% ipython --no-banner

In [1]: import numpy as np

In [2]: from numpy import linalg as LA

In [3]: np.set_printoptions(precision=3, suppress=True, linewidth=120)

In [4]: mat = np.load("dump.npy")

In [5]: mat
Out[5]: 
array([[ 0.537,  0.206, -0.454],
       [ 0.206,  0.079, -0.175],
       [-0.454, -0.175,  0.384]])

In [6]: left, sv, Vh = LA.svd(mat)

In [7]: np.argmax(sv[:-1] / (sv[1:] + 1e-6)) + 1
Out[7]: np.int64(1)

In [8]: out = left[:, :1] @ np.diag(sv[:1]) @ Vh[:1]

In [9]: round(float(LA.norm(mat - out) / LA.norm(mat)), 3)
Out[9]: 0.0

In [10]: round(LA.norm(mat - out, 2), 3), round(float(sv[1]), 3)
Out[10]: (np.float64(0.0), 0.0)

In [11]: F = np.array([[-0.9, 3.5, -0.5, -0.2, -1.3],
    ...:     [0.1, -3.5, 0.4, 0.2, -1.4],
    ...:     [0.4, 7.5, 0.7, 2.2, 1.3],
    ...:     [-1.9, -2.5, 0.5, -0.1, 0.3]])

In [12]: F
Out[12]: 
array([[-0.9,  3.5, -0.5, -0.2, -1.3],
       [ 0.1, -3.5,  0.4,  0.2, -1.4],
       [ 0.4,  7.5,  0.7,  2.2,  1.3],
       [-1.9, -2.5,  0.5, -0.1,  0.3]])

In [13]: out = F / np.sqrt((F ** 2).mean(axis=1, keepdims=True))

In [14]: LA.matrix_rank(out) == LA.matrix_rank(F)
Out[14]: np.True_

In [15]: out[2]
Out[15]: array([0.112, 2.106, 0.197, 0.618, 0.365])

In [16]: u = np.array([-3, 1, 3])

In [17]: np.polyval(u, F[2])
Out[17]: array([   2.92, -158.25,    2.23,   -9.32,   -0.77])

In [18]: def softmax(z):
    ...:     e = np.exp(z - z.max(axis=-1, keepdims=True))
    ...:     return e / e.sum(axis=-1, keepdims=True)
    ...: 

In [19]: softmax(F[1] + 3)
Out[19]: array([0.27 , 0.007, 0.364, 0.298, 0.06 ])

In [20]: S = F @ F.T / np.sqrt(5)

In [21]: softmax(S).round(6).argmax(axis=1)
Out[21]: array([2, 1, 2, 3])

In [22]: W0, _ = LA.qr(np.array([[0.8, -1.3], [0.0, -1.1]]))

In [23]: W0
Out[23]: 
array([[ 1.,  0.],
       [-0.,  1.]])

In [24]: out = F / LA.norm(F, axis=1, keepdims=True)

In [25]: C2 = out @ out.T

In [26]: C2[0]
Out[26]: array([ 1.   , -0.731,  0.758, -0.618])

In [27]: C2
Out[27]: 
array([[ 1.   , -0.731,  0.758, -0.618],
       [-0.731,  1.   , -0.903,  0.686],
       [ 0.758, -0.903,  1.   , -0.746],
       [-0.618,  0.686, -0.746,  1.   ]])

In [28]: round(float(np.degrees(np.arccos(np.clip(C2[0, 1], -1, 1)))), 3)
Out[28]: 136.94

In [29]: (C2 - 2 * np.eye(4)).round(6).argmax(axis=1)
Out[29]: array([2, 3, 0, 1])

In [30]: np.argwhere(np.triu(np.abs(C2) > 0.95, 1))
Out[30]: array([], shape=(0, 2), dtype=int64)

In [31]: LA.norm(out, axis=1)
Out[31]: array([1., 1., 1., 1.])

In [32]: A = np.load("layer19.npy")

In [33]: A
Out[33]: 
array([[ 3, -4,  5, -3],
       [-3, -5, -5, -1],
       [ 2,  1,  2,  5],
       [-3,  2,  3,  4],
       [ 0,  3,  0,  4]])

In [34]: hat = A @ LA.solve(A.T @ A, A.T)

In [35]: round(float(np.trace(hat)), 3)
Out[35]: 4.0

In [36]: LA.matrix_rank(np.eye(5) - hat)
Out[36]: np.int64(1)

In [37]: np.diag(hat)
Out[37]: array([0.89 , 0.982, 0.844, 0.996, 0.289])

In [38]: hat @ A[:, 3]
Out[38]: array([-3., -1.,  5.,  4.,  4.])

In [39]: np.round(LA.eigvalsh(hat), 3) + 0
Out[39]: array([0., 1., 1., 1., 1.])

In [40]: hat
Out[40]: 
array([[ 0.89 , -0.045,  0.131,  0.022, -0.28 ],
       [-0.045,  0.982,  0.053,  0.009, -0.113],
       [ 0.131,  0.053,  0.844, -0.026,  0.333],
       [ 0.022,  0.009, -0.026,  0.996,  0.056],
       [-0.28 , -0.113,  0.333,  0.056,  0.289]])

In [41]: out = np.c_[A[:, :3] @ np.array([[3, -3, -3], [-1, 1, -1], [2, -2, 3]]), np.array([0, 0, 2, 0, 1])]

In [42]: out
Out[42]: 
array([[ 23, -23,  10,   0],
       [-14,  14,  -1,   0],
       [  9,  -9,  -1,   2],
       [ -5,   5,  16,   0],
       [ -3,   3,  -3,   1]])

In [43]: LA.matrix_rank(out)
Out[43]: np.int64(3)

In [44]: out = A / LA.norm(A, axis=1, keepdims=True)

In [45]: C2 = out @ out.T

In [46]: C2
Out[46]: 
array([[ 1.   , -0.185, -0.067, -0.296, -0.625],
       [-0.185,  1.   , -0.576, -0.419, -0.491],
       [-0.067, -0.576,  1.   ,  0.612,  0.789],
       [-0.296, -0.419,  0.612,  1.   ,  0.714],
       [-0.625, -0.491,  0.789,  0.714,  1.   ]])

In [47]: np.argwhere(np.triu(np.abs(C2) > 0.95, 1))
Out[47]: array([], shape=(0, 2), dtype=int64)

In [48]: (np.abs(C2) > 0.9).astype(int)
Out[48]: 
array([[1, 0, 0, 0, 0],
       [0, 1, 0, 0, 0],
       [0, 0, 1, 0, 0],
       [0, 0, 0, 1, 0],
       [0, 0, 0, 0, 1]])

In [49]: LA.norm(out, axis=1)
Out[49]: array([1., 1., 1., 1., 1.])

In [50]: feats = np.loadtxt("a.csv", delimiter=",")

In [51]: feats
Out[51]: 
array([[ -3.,  -3.,  -3.,  -3.,  -3.],
       [ -3.,  -6.,  -6.,  -6.,  -6.],
       [ -3.,  -6.,  -9.,  -9.,  -9.],
       [ -3.,  -6.,  -9., -12., -12.],
       [ -3.,  -6.,  -9., -12., -15.]])

In [52]: # symmetric

In [53]: rng = np.random.default_rng(4507)

In [54]: idx = rng.permutation(5)

In [55]: idx
Out[55]: array([4, 3, 2, 1, 0])

In [56]: out = feats[idx][:, idx]

In [57]: np.sort(np.abs(LA.eigvals(out)))
Out[57]: array([ 0.815,  1.06 ,  1.749,  4.346, 37.031])

In [58]: np.allclose(out, feats)
Out[58]: False

In [59]: out
Out[59]: 
array([[-15., -12.,  -9.,  -6.,  -3.],
       [-12., -12.,  -9.,  -6.,  -3.],
       [ -9.,  -9.,  -9.,  -6.,  -3.],
       [ -6.,  -6.,  -6.,  -6.,  -3.],
       [ -3.,  -3.,  -3.,  -3.,  -3.]])

In [60]: w, vecs = LA.eig(feats)

In [61]: round(float(np.prod(w)), 3)
Out[61]: -243.0

In [62]: np.sort(LA.eigvals(feats @ feats))
Out[62]: array([   0.664,    1.123,    3.059,   18.888, 1371.266])

In [63]: w
Out[63]: array([-37.031,  -4.346,  -1.749,  -1.06 ,  -0.815])

In [64]: np.round(feats @ vecs[:, 0] - w[0] * vecs[:, 0], 3) + 0
Out[64]: array([0., 0., 0., 0., 0.])

In [65]: w, vecs = LA.eigh(feats)

In [66]: vec = np.array([-3, 2, -3, 0, -2])

In [67]: LA.eigvalsh(feats[1:, 1:])
Out[67]: array([-36.021,  -3.717,  -1.395,  -0.867])

In [68]: E = np.array([[-5, -2], [-4, 0], [-3, 0]])

In [69]: E
Out[69]: 
array([[-5, -2],
       [-4,  0],
       [-3,  0]])

In [70]: out = np.c_[E[:, :1] @ np.array([[2]]), np.array([-3, 0, -4])]

In [71]: out
Out[71]: 
array([[-10,  -3],
       [ -8,   0],
       [ -6,  -4]])

In [72]: np.round(LA.lstsq(E, out[:, 0])[0], 3) + 0
Out[72]: array([2., 0.])

In [73]: np.round(LA.norm(out - E @ LA.lstsq(E, out)[0], axis=0), 3) + 0
Out[73]: array([0. , 3.2])

In [74]: LA.matrix_rank(out)
Out[74]: np.int64(2)

In [75]: LA.norm(LA.qr(E)[0].T @ out, axis=0) ** 2 / ((out ** 2).sum(axis=0) + 1e-12)
Out[75]: array([1.  , 0.59])

In [76]: LA.matrix_rank(np.c_[E, out])
Out[76]: np.int64(3)

In [77]: out = np.array([[-5, 6, 0], [-7, -2, 4]])

In [78]: basis = np.kron(out, E)

In [79]: basis
Out[79]: 
array([[ 25,  10, -30, -12,   0,   0],
       [ 20,   0, -24,   0,   0,   0],
       [ 15,   0, -18,   0,   0,   0],
       [ 35,  14,  10,   4, -20,  -8],
       [ 28,   0,   8,   0, -16,   0],
       [ 21,   0,   6,   0, -12,   0]])

In [80]: round(LA.norm(basis, 2), 3), round(LA.norm(out, 2) * LA.norm(E, 2), 3)
Out[80]: (np.float64(67.831), np.float64(67.831))

In [81]: W1 = np.array([[0, 8, 2, 1], [7, 8, 3, 8]])

In [82]: c = np.array([1, 3, 2, 1])

In [83]: H = np.maximum(E @ W1 + c, 0)

In [84]: H
Out[84]: 
array([[0, 0, 0, 0],
       [1, 0, 0, 0],
       [1, 0, 0, 0]])

In [85]: (H > 0).mean(axis=0)
Out[85]: array([0.667, 0.   , 0.   , 0.   ])

In [86]: LA.matrix_rank(H)
Out[86]: np.int64(1)

In [87]: (H > 0).astype(int)
Out[87]: 
array([[0, 0, 0, 0],
       [1, 0, 0, 0],
       [1, 0, 0, 0]])

In [88]: basis = np.array([[3, 3, 1], [0, 1, 3], [-2, 0, -3], [1, 3, -2]])

In [89]: W1 @ basis
Out[89]: 
array([[-3, 11, 16],
       [23, 53,  6]])
